>>> import numpy as np
>>> import numpy.linalg as la
>>> np.set_printoptions(precision=1, suppress=True, linewidth=140, sign=" ")
>>> A2 = np.array([[2, 2, -5, -4], [-5, -4, 4, 1], [2, -4, 0, -5], [-4, -5, -5, 4]])
>>> F = np.tril(A2)
>>> F
array([[ 2,  0,  0,  0],
       [-5, -4,  0,  0],
       [ 2, -4,  0,  0],
       [-4, -5, -5,  4]])
>>> U, sigma, Vt = la.svd(F)
>>> evecs = Vt[:(sigma > 1e-8).sum()]
>>> rng = np.random.default_rng(463542)
>>> x = F[2] + -1 * F[1] + rng.integers(2) * np.eye(4)[1]
>>> x
array([ 7.,  1.,  0.,  0.])
>>> np.round(la.norm(x - evecs.T @ evecs @ x), 1)
np.float64(0.0)
>>> np.round(evecs.T @ evecs, 1) + 0
array([[ 1. ,  0. ,  0. ,  0. ],
       [ 0. ,  1. ,  0. ,  0. ],
       [ 0. ,  0. ,  0.6, -0.5],
       [ 0. ,  0. , -0.5,  0.4]])
>>> np.diag(evecs.T @ evecs)
array([ 1. ,  1. ,  0.6,  0.4])
>>> la.lstsq(F[:-1].T, F[-1])[2]
np.int32(2)
>>> np.unique(F.round(6), axis=0).shape
(4, 4)
>>> np.round(F @ la.pinv(F) @ F, 1) + 0
array([[ 2.,  0.,  0.,  0.],
       [-5., -4.,  0.,  0.],
       [ 2., -4.,  0.,  0.],
       [-4., -5., -5.,  4.]])
>>> round(float(la.norm(F, 2) / la.norm(F)), 1)
0.9
>>> [round(float(x), 1) for x in la.svd(F, compute_uv=False)[:3]]
[10.5, 4.6, 4.0]
>>> np.argsort(-la.norm(F, axis=0).round(6), kind="stable")[:3]
array([ 1,  0,  2])
>>> la.matrix_rank(F, rtol=0.1)
np.int64(3)
